$ python3 -q
>>> import numpy as np
>>> from numpy import linalg as LA
>>> np.set_printoptions(precision=4, suppress=True, linewidth=120, legacy="1.25")
>>> M2 = np.array([[6, 9, 8, 5, 4],
...     [9, 0, 9, 4, 8],
...     [5, 4, 4, 1, 2],
...     [6, 3, 5, 9, 0],
...     [9, 6, 8, 7, 9]])
>>> M = np.triu(M2)
>>> M
array([[6, 9, 8, 5, 4],
       [0, 0, 9, 4, 8],
       [0, 0, 4, 1, 2],
       [0, 0, 0, 9, 0],
       [0, 0, 0, 0, 9]])
>>> left, sigma, Vt = LA.svd(M)
>>> V = Vt[:(sigma > 1e-8).sum()]
>>> rng = np.random.default_rng(784922)
>>> x = M[3] + 4 * M[2] + rng.integers(2) * np.eye(5)[3]
>>> x
array([ 0.,  0., 16., 13.,  8.])
>>> np.allclose(V.T @ V @ x, x)
True
>>> round(LA.norm(x - V.T @ V @ x), 4)
0.0
>>> left, sigma, Vt = LA.svd(M)
>>> sigma.round(4) + 0
array([19.1527, 10.0478,  8.2158,  5.5422,  0.    ])
>>> np.argmax(sigma[:-1] / (sigma[1:] + 1e-6)) + 1
4
>>> M2 = left[:, :4] @ np.diag(sigma[:4]) @ Vt[:4]
>>> round(np.abs(M - M2).max(), 4)
0.0
>>> W1 = np.array([[5, 8, 4, 8], [1, 6, 4, 9], [3, 0, 6, 2], [6, 7, 8, 1], [3, 7, 5, 7]])
>>> c = np.array([-1, 3, 4, -2])
>>> hid = np.maximum(M @ W1 + c, 0)
>>> hid
array([[104, 168, 172, 176],
       [ 74,  87, 130,  76],
       [ 23,  24,  46,  21],
       [ 53,  66,  76,   7],
       [ 26,  66,  49,  61]])
>>> LA.matrix_rank(hid)
4
>>> basis = np.array([[-2, -3, 2], [-3, 2, -2], [1, -1, 1], [-2, 0, 1]])
>>> W1 @ basis
array([[-46,  -3,   6],
       [-34,   5,   3],
       [ -4, -15,  14],
       [-27, -12,   7],
       [-36,   0,   4]])
>>> hid @ basis
array([[-892, -148,  220],
       [-431, -178,  180],
       [-114,  -67,   65],
       [-242, -103,   57],
       [-323,    5,   30]])
>>> F = (rng.random((10, 10)) < 0.3) + np.eye(10)
>>> F /= F.sum(axis=1, keepdims=True)
>>> F
array([[0.1667, 0.    , 0.    , 0.1667, 0.1667, 0.1667, 0.    , 0.1667, 0.1667, 0.    ],
       [0.3333, 0.3333, 0.    , 0.    , 0.    , 0.    , 0.3333, 0.    , 0.    , 0.    ],
       [0.    , 0.    , 0.6667, 0.    , 0.    , 0.    , 0.    , 0.3333, 0.    , 0.    ],
       [0.    , 0.    , 0.    , 0.5   , 0.    , 0.    , 0.    , 0.    , 0.25  , 0.25  ],
       [0.25  , 0.    , 0.    , 0.25  , 0.25  , 0.    , 0.25  , 0.    , 0.    , 0.    ],
       [0.    , 0.    , 0.    , 0.2   , 0.2   , 0.2   , 0.    , 0.    , 0.2   , 0.2   ],
       [0.    , 0.    , 0.    , 0.2   , 0.    , 0.2   , 0.4   , 0.2   , 0.    , 0.    ],
       [0.    , 0.2   , 0.    , 0.    , 0.    , 0.2   , 0.    , 0.2   , 0.2   , 0.2   ],
       [0.    , 0.1667, 0.1667, 0.    , 0.1667, 0.    , 0.    , 0.    , 0.3333, 0.1667],
       [0.    , 0.    , 0.5   , 0.    , 0.    , 0.    , 0.    , 0.    , 0.    , 0.5   ]])
>>> # row-stochastic, so 1 is an eigenvalue
>>> np.sort(np.abs(LA.eigvals(F)))
array([0.0849, 0.1501, 0.1501, 0.2966, 0.2966, 0.4562, 0.4562, 0.6298, 0.6298, 1.    ])
>>> (F + F.T) / 2
array([[0.1667, 0.1667, 0.    , 0.0833, 0.2083, 0.0833, 0.    , 0.0833, 0.0833, 0.    ],
       [0.1667, 0.3333, 0.    , 0.    , 0.    , 0.    , 0.1667, 0.1   , 0.0833, 0.    ],
       [0.    , 0.    , 0.6667, 0.    , 0.    , 0.    , 0.    , 0.1667, 0.0833, 0.25  ],
       [0.0833, 0.    , 0.    , 0.5   , 0.125 , 0.1   , 0.1   , 0.    , 0.125 , 0.125 ],
       [0.2083, 0.    , 0.    , 0.125 , 0.25  , 0.1   , 0.125 , 0.    , 0.0833, 0.    ],
       [0.0833, 0.    , 0.    , 0.1   , 0.1   , 0.2   , 0.1   , 0.1   , 0.1   , 0.1   ],
       [0.    , 0.1667, 0.    , 0.1   , 0.125 , 0.1   , 0.4   , 0.1   , 0.    , 0.    ],
       [0.0833, 0.1   , 0.1667, 0.    , 0.    , 0.1   , 0.1   , 0.2   , 0.1   , 0.1   ],
       [0.0833, 0.0833, 0.0833, 0.125 , 0.0833, 0.1   , 0.    , 0.1   , 0.3333, 0.0833],
       [0.    , 0.    , 0.25  , 0.125 , 0.    , 0.1   , 0.    , 0.1   , 0.0833, 0.5   ]])
>>> round(np.abs(LA.eigvals(F)).max(), 4)
1.0
>>> np.allclose(F, F.T)
False
